>>> import numpy as np
>>> from numpy import linalg as LA
>>> np.set_printoptions(precision=1, suppress=True, linewidth=120, sign=" ")
>>> rnd = lambda a: np.round(a, 1) + 0
>>> K = np.array([[0, 1], [1, 0]])
>>> f, g = K[1], K[0]
>>> f @ g
np.int64(0)
>>> pr = (f @ g) / (f @ f) * f
>>> LA.matrix_rank(np.outer(f, g))
np.int64(1)
>>> pr
array([ 0.,  0.])
>>> rnd(LA.norm(f + g) ** 2 + LA.norm(f - g) ** 2)
np.float64(4.0)
>>> [round(float(LA.det(K[:i, :i])), 2) + 0 for i in range(1, 3)]
[0.0, -1.0]
>>> rnd(LA.eigvalsh(K).min())
np.float64(-1.0)
>>> x0 = np.array([-1, 2])
>>> rnd(np.abs(LA.eigvals(K)))
array([ 1.,  1.])
>>> rnd(LA.det(K))
np.float64(-1.0)
>>> [p for p in range(1, 25) if np.allclose(LA.matrix_power(K, p), np.eye(2))]
[2, 4, 6, 8, 10, 12, 14, 16, 18, 20, 22, 24]
>>> K.T @ (K @ x0)
array([-1,  2])
>>> K.sum(axis=0)
array([ 1,  1])
>>> np.argwhere(np.triu(K))
array([[ 0,  1]])
>>> K @ K
array([[ 1,  0],
       [ 0,  1]])
>>> L = np.diag(K.sum(axis=1)) - K
>>> (LA.eigvalsh(L) < 1e-8).sum()
np.int64(1)
>>> round(LA.det(L[1:, 1:]))
1
>>> L
array([[ 1, -1],
       [-1,  1]])
>>> LA.matrix_rank(L)
np.int64(1)
>>> rnd(LA.eigvalsh(L))
array([ 0.,  2.])
>>> L @ np.ones(2)
array([ 0.,  0.])
>>> data = np.array([[8, 3, -3, 1], [1, -17, -2, 1], [2, 2, -6, 3], [0, -1, -1, -14]])
>>> rng = np.random.default_rng(40249)
>>> labels = rng.permutation(4)
>>> labels
array([ 1,  3,  0,  2])
>>> M2 = data[labels][:, labels]
>>> np.allclose(M2, data)
False
>>> rnd(np.sort(np.abs(LA.eigvals(M2))))
array([  6.1,   7.6,  14.1,  16.3])
>>> np.trace(M2)
np.int64(-29)
>>> rnd(LA.det(M2)), rnd(LA.det(data[labels]))
(np.float64(-10836.0), np.float64(10836.0))
